>>> import numpy as np
>>> import numpy.linalg as la
>>> np.set_printoptions(precision=2, suppress=True, linewidth=100, floatmode="fixed")
>>> M = np.diag(np.array([0, 0, 0, 2])) + 3 * np.eye(4, k=1) + 3 * np.eye(4, k=-1)
>>> M
array([[0.00, 3.00, 0.00, 0.00],
       [3.00, 0.00, 3.00, 0.00],
       [0.00, 3.00, 0.00, 3.00],
       [0.00, 0.00, 3.00, 2.00]])
>>> q = M.astype(float).copy()
>>> for j in range(4):
...     q[:, j] -= q[:, :j] @ (q[:, :j].T @ q[:, j])
...     q[:, j] /= la.norm(q[:, j])
... 
>>> np.round(q.T @ q, 2) + 0
array([[1.00, 0.00, 0.00, 0.00],
       [0.00, 1.00, 0.00, 0.00],
       [0.00, 0.00, 1.00, 0.00],
       [0.00, 0.00, 0.00, 1.00]])
>>> np.round(q.T @ M, 2) + 0
array([[3.00, 0.00, 3.00, 0.00],
       [0.00, 4.24, 0.00, 2.12],
       [0.00, 0.00, 3.00, 2.00],
       [0.00, 0.00, 0.00, 2.12]])
>>> q
array([[ 0.00,  0.71,  0.00, -0.71],
       [ 1.00,  0.00,  0.00,  0.00],
       [ 0.00,  0.71,  0.00,  0.71],
       [ 0.00,  0.00,  1.00,  0.00]])
>>> T = np.stack([M, -3 * M, M[::-1]])
>>> la.matrix_rank(T.reshape(3, -1))
np.int64(2)
>>> T.shape
(3, 4, 4)
>>> (T @ M.T).shape
(3, 4, 4)
>>> la.matrix_rank(T)
array([4, 4, 4])
>>> T.sum(axis=0)
array([[ 0.00, -6.00,  3.00,  2.00],
       [-6.00,  3.00, -6.00,  3.00],
       [ 3.00, -6.00,  3.00, -6.00],
       [ 0.00,  3.00, -6.00, -4.00]])
>>> evals, evecs = la.eigh(M)
>>> vec = np.array([3, -1, -2, -1])
>>> (np.sign(evecs[:, -1].round(6)) == np.sign(evecs[0, -1].round(6))).astype(int)
array([1, 1, 1, 1])
>>> round(float(vec @ M @ vec / (vec @ vec)), 2), round(float(evals[0]), 2), round(evals[-1], 2)
(0.53, -4.66, np.float64(5.27))
>>> la.eigvalsh(M[1:, 1:])
array([-3.86,  0.95,  4.92])
>>> rng = np.random.default_rng(774025)
>>> lab = rng.permutation(4)
>>> lab
array([1, 0, 2, 3])
>>> B = M[lab][:, lab]
>>> np.diag(B)
array([0.00, 0.00, 0.00, 2.00])
>>> evals, evecs = la.eig(M)
>>> np.round(M @ evecs[:, 0] - evals[0] * evecs[:, 0], 2) + 0
array([0.00, 0.00, 0.00, 0.00])
>>> np.sort(la.eigvals(la.inv(M)))
array([-0.80, -0.21,  0.19,  0.38])
>>> np.sort(la.eigvals(M.T))
array([-4.66, -1.25,  2.64,  5.27])
>>> evals
array([-4.66, -1.25,  2.64,  5.27])
>>> K = np.array([[2.0, -2.0, 0.0], [-2.0, 1.0, -2.0], [0.0, -2.0, 1.0]])
>>> # symmetric, so the eigenvalues are real
>>> f = np.array([3, 1, 0])
>>> B = K + np.outer(f, np.eye(3)[0])
>>> round(float(la.det(B) / la.det(K)), 2), round(float(1 + la.solve(K, f)[0]), 2)
(1.7, 1.7)
>>> la.matrix_rank(B - K)
np.int64(1)
>>> la.matrix_rank(la.inv(B) - la.inv(K), tol=1e-8)
np.int64(1)
>>> lab = rng.permutation(3)
>>> lab
array([2, 0, 1])
>>> B = K[lab][:, lab]
>>> np.sort(np.abs(la.eigvals(B)))
array([1.48, 1.63, 4.14])
>>> np.allclose(B, K)
False
>>> vec = np.array([4, 0, 4])
>>> y = K @ vec
>>> beta, lr = np.zeros(3), 1 / la.norm(K, 2) ** 2
>>> for i in range(250):
...     beta -= lr * K.T @ (K @ beta - y)
...     if i % 50 == 0: print(i, round(la.norm(K @ beta - y), 2))
... 
0 5.27
50 0.0
100 0.0
150 0.0
200 0.0
>>> beta.round(2) + 0
array([4.00, 0.00, 4.00])
>>> evals, evecs = la.eigh(K)
>>> np.round(evecs @ np.diag(evals) @ evecs.T, 2) + 0
array([[ 2.00, -2.00,  0.00],
       [-2.00,  1.00, -2.00],
       [ 0.00, -2.00,  1.00]])
>>> la.eigvalsh(K @ K)
array([ 2.20,  2.64, 17.15])
>>> np.round(evecs.T @ K @ evecs, 2) + 0
array([[-1.63,  0.00,  0.00],
       [ 0.00,  1.48,  0.00],
       [ 0.00,  0.00,  4.14]])
>>> evals
array([-1.63,  1.48,  4.14])
>>> la.eigvalsh(K + 4 * np.eye(3))
array([2.37, 5.48, 8.14])
>>> np.unique(evals.round(6) + 0, return_counts=True)[1]
array([1, 1, 1])
>>> np.round(evals.sum(), 2), np.trace(K)
(np.float64(4.0), np.float64(4.0))
>>> np.round(evecs.T @ evecs, 2) + 0
array([[1.00, 0.00, 0.00],
       [0.00, 1.00, 0.00],
       [0.00, 0.00, 1.00]])
>>> round(np.abs(la.eigvals(K)).max(), 2)
np.float64(4.14)
>>> np.allclose(K @ K.T, K.T @ K)
True
>>> np.round(la.det(K), 2)
np.float64(-10.0)
>>> data = np.array([[2.0, 3.0, 3.0, 1.0],
...     [1.0, 1.0, -1.0, 3.0],
...     [-2.0, 2.0, 0.0, 1.0],
...     [0.0, 0.0, 0.0, 1.0]])
>>> np.kron(np.eye(2, dtype=int), data)
array([[ 2.00,  3.00,  3.00,  1.00,  0.00,  0.00,  0.00,  0.00],
       [ 1.00,  1.00, -1.00,  3.00,  0.00,  0.00, -0.00,  0.00],
       [-2.00,  2.00,  0.00,  1.00, -0.00,  0.00,  0.00,  0.00],
       [ 0.00,  0.00,  0.00,  1.00,  0.00,  0.00,  0.00,  0.00],
       [ 0.00,  0.00,  0.00,  0.00,  2.00,  3.00,  3.00,  1.00],
       [ 0.00,  0.00, -0.00,  0.00,  1.00,  1.00, -1.00,  3.00],
       [-0.00,  0.00,  0.00,  0.00, -2.00,  2.00,  0.00,  1.00],
       [ 0.00,  0.00,  0.00,  0.00,  0.00,  0.00,  0.00,  1.00]])
>>> np.round(la.det(data.T), 2)
np.float64(22.0)
>>> la.eigvals(data)
array([ 3.06+0.00j, -0.03+2.68j, -0.03-2.68j,  1.00+0.00j])
>>> np.einsum("ii->", data)
np.float64(4.0)
>>> B = la.inv(data)
>>> (np.abs(B) > 1e-9).astype(int)
array([[1, 1, 1, 1],
       [1, 1, 1, 1],
       [1, 1, 1, 1],
       [0, 0, 0, 1]])
>>> np.allclose(B, data.T)
False
>>> np.round(data @ B, 2) + 0
array([[1.00, 0.00, 0.00, 0.00],
       [0.00, 1.00, 0.00, 0.00],
       [0.00, 0.00, 1.00, 0.00],
       [0.00, 0.00, 0.00, 1.00]])
>>> la.inv(B)
array([[ 2.00,  3.00,  3.00,  1.00],
       [ 1.00,  1.00, -1.00,  3.00],
       [-2.00,  2.00, -0.00,  1.00],
       [ 0.00,  0.00,  0.00,  1.00]])
>>> la.det(data) * B
array([[  2.00,   6.00,  -6.00, -14.00],
       [  2.00,   6.00,   5.00, -25.00],
       [  4.00, -10.00,  -1.00,  27.00],
       [  0.00,   0.00,   0.00,  22.00]])
>>> round(la.cond(data), 2)
np.float64(10.79)
>>> lab = rng.permutation(4)
>>> lab
array([2, 1, 3, 0])
>>> B = data[lab][:, lab]
>>> B
array([[ 0.00,  2.00,  1.00, -2.00],
       [-1.00,  1.00,  3.00,  1.00],
       [ 0.00,  0.00,  1.00,  0.00],
       [ 3.00,  3.00,  1.00,  2.00]])
>>> np.diag(B)
array([0.00, 1.00, 1.00, 2.00])
>>> vec = np.array([9, -3, 6, -8])
>>> y = B @ vec
>>> beta, lr = np.zeros(4), 1 / la.norm(B, 2) ** 2
>>> for i in range(6):
...     beta -= lr * B.T @ (B @ beta - y)
...     if i % 2 == 0: print(i, round(la.norm(B @ beta - y), 2))
... 
0 12.0
2 7.92
4 6.33
>>> beta
array([ 1.56,  3.24,  0.73, -3.57])
>>> B = data[0, 0] * data[1:] - np.outer(data[1:, 0], data[0])
>>> B
array([[ 0.00, -1.00, -5.00,  5.00],
       [ 0.00, 10.00,  6.00,  4.00],
       [ 0.00,  0.00,  0.00,  2.00]])
>>> la.matrix_rank(B), la.matrix_rank(data)
(np.int64(3), np.int64(4))
>>> np.flatnonzero(~B.round(6).any(axis=1))
array([], dtype=int64)
>>> B = np.array([[-1, 1], [-1, -2]])
>>> E = B + B.T
>>> E
array([[-2,  0],
       [ 0, -4]])
>>> np.all(la.eigvalsh(E) > 0)
np.False_
>>> np.round(la.eigvalsh(E).min(), 2)
np.float64(-4.0)
>>> arr = np.array([[1.1, -0.1, 1.9, 1.3],
...     [0.9, 1.6, -0.3, -0.7],
...     [-0.3, 0.4, 1.3, -0.4]])
>>> arr
array([[ 1.10, -0.10,  1.90,  1.30],
       [ 0.90,  1.60, -0.30, -0.70],
       [-0.30,  0.40,  1.30, -0.40]])
>>> f, v = arr[0], arr[2]
>>> np.round(f @ v, 2)
np.float64(1.58)
>>> pr = (f @ v) / (f @ f) * f
>>> pr
array([ 0.27, -0.02,  0.46,  0.32])
>>> np.outer(f, v)
array([[-0.33,  0.44,  1.43, -0.44],
       [ 0.03, -0.04, -0.13,  0.04],
       [-0.57,  0.76,  2.47, -0.76],
       [-0.39,  0.52,  1.69, -0.52]])
>>> round(float((v - pr) @ f), 2)
0.0
>>> def softmax(z):
...     e = np.exp(z - z.max(axis=-1, keepdims=True))
...     return e / e.sum(axis=-1, keepdims=True)
... 
>>> softmax(arr[0] + 5)
array([0.21, 0.06, 0.47, 0.26])
>>> softmax(arr[0])
array([0.21, 0.06, 0.47, 0.26])
>>> scores = arr @ arr.T / np.sqrt(4)
>>> softmax(scores)
array([[0.90, 0.02, 0.08],
       [0.08, 0.79, 0.13],
       [0.36, 0.18, 0.46]])
>>> B = arr / la.norm(arr, axis=1, keepdims=True)
>>> C2 = B @ B.T
>>> (np.abs(C2) > 0.9).astype(int)
array([[1, 0, 0],
       [0, 1, 0],
       [0, 0, 1]])
>>> vec = np.array([1, 3, 0, 0])
>>> (arr * vec).sum(axis=1)
array([0.80, 5.70, 0.90])
>>> arr @ np.eye(4)[2]
array([ 1.90, -0.30,  1.30])
>>> np.sign((arr @ vec).round(6))
array([1.00, 1.00, 1.00])
>>> arr @ vec
array([0.80, 5.70, 0.90])
>>> T = np.stack([arr, 3 * arr, arr[::-1]])
>>> T.shape
(3, 3, 4)
>>> (T @ arr.T).shape
(3, 3, 3)
>>> la.norm(T, axis=(1, 2))
array([ 3.55, 10.64,  3.55])
>>> la.matrix_rank(T)
array([3, 3, 3])
>>> la.matrix_rank(T.reshape(3, -1))
np.int64(2)
>>> np.einsum("bij,cij->bc", T, T)
array([[ 12.57,  37.71,   7.11],
       [ 37.71, 113.13,  21.33],
       [  7.11,  21.33,  12.57]])
>>> m1 = np.load("mat.npy")
>>> m1
array([[6.00, 1.00, 1.00],
       [1.00, 6.00, 1.00],
       [1.00, 1.00, 6.00]])
>>> softmax(m1).sum(axis=1)
array([1.00, 1.00, 1.00])
>>> scores = m1 @ m1.T / np.sqrt(3)
>>> softmax(scores).round(6).argmax(axis=1)
array([0, 1, 2])
>>> softmax(scores)[1] @ m1
array([1.00, 6.00, 1.00])
>>> np.round(softmax(scores), 2) + 0
array([[1.00, 0.00, 0.00],
       [0.00, 1.00, 0.00],
       [0.00, 0.00, 1.00]])
>>> np.round(la.eigvals(m1).sum().real, 2)
np.float64(18.0)
>>> round(float(la.det(2 * m1)), 2), np.round(la.det(m1), 2)
(1600.0, np.float64(200.0))
>>> np.round(la.det(m1[::-1]), 2)
np.float64(-200.0)
>>> np.poly(m1)
array([   1.00,  -18.00,  105.00, -200.00])
>>> B = m1 / np.sqrt((m1 ** 2).mean(axis=1, keepdims=True))
>>> m1 - m1.mean(axis=1, keepdims=True)
array([[ 3.33, -1.67, -1.67],
       [-1.67,  3.33, -1.67],
       [-1.67, -1.67,  3.33]])
>>> la.matrix_rank(m1 - m1.mean(axis=1, keepdims=True))
np.int64(2)
>>> B[0]
array([1.69, 0.28, 0.28])
>>> la.norm(B, axis=1)
array([1.73, 1.73, 1.73])
>>> vec = np.ones(3)
>>> for _ in range(6):
...     vec = m1 @ vec
...     vec /= la.norm(vec)
...     print(round(vec @ m1 @ vec, 2))
... 
8.0
8.0
8.0
8.0
8.0
8.0
>>> np.round(la.eigvalsh(m1)[-1], 2)
np.float64(8.0)
>>> vec
array([0.58, 0.58, 0.58])
>>> W0 = np.loadtxt("case8.csv", delimiter=",")
>>> W0
array([[-1.00,  0.00,  0.00,  0.00],
       [-3.00,  3.00,  0.00,  0.00],
       [ 1.00,  1.00, -1.00,  0.00],
       [ 3.00, -3.00, -1.00, -2.00]])
>>> # triangular: eigenvalues sit on the diagonal
>>> f = np.array([1, 0, 2, 1])
>>> B = W0 + np.outer(f, np.eye(4)[1])
>>> la.matrix_rank(la.inv(B) - la.inv(W0), tol=1e-8)
np.int64(2)
>>> B
array([[-1.00,  1.00,  0.00,  0.00],
       [-3.00,  3.00,  0.00,  0.00],
       [ 1.00,  3.00, -1.00,  0.00],
       [ 3.00, -2.00, -1.00, -2.00]])
>>> round(la.det(B) / la.det(W0), 2), round(1 + la.solve(W0, f)[1], 2)
(np.float64(-0.0), np.float64(0.0))
>>> lab = rng.integers(0, 3, 3)
>>> J = (lab[:, None] == lab) * 4 + np.eye(3)
>>> J
array([[5.00, 0.00, 4.00],
       [0.00, 5.00, 0.00],
       [4.00, 0.00, 5.00]])
>>> # symmetric
>>> f, v = J[2], J[1]
>>> f @ v
np.float64(0.0)
>>> pr = (f @ v) / (f @ f) * f
>>> v - pr
array([0.00, 5.00, 0.00])
>>> la.matrix_rank(np.outer(f, v))
np.int64(1)
>>> (v - pr) @ f
np.float64(0.0)
>>> q, Rm = la.qr(J)
>>> Rm
array([[-6.40,  0.00, -6.25],
       [ 0.00,  5.00,  0.00],
       [ 0.00,  0.00,  1.41]])
>>> q @ Rm
array([[5.00, 0.00, 4.00],
       [0.00, 5.00, 0.00],
       [4.00, 0.00, 5.00]])
>>> vec = np.array([1, -2, -3, -3])
>>> y = W0 @ vec
>>> y
array([-1.00, -9.00,  2.00, 18.00])
>>> la.solve(W0.T, W0[3])
array([-0.00,  0.00, -0.00,  1.00])
>>> la.solve(W0, y + W0[:, 0])
array([ 2.00, -2.00, -3.00, -3.00])
>>> la.solve(W0, W0[:, 2])
array([-0.00,  0.00,  1.00,  0.00])
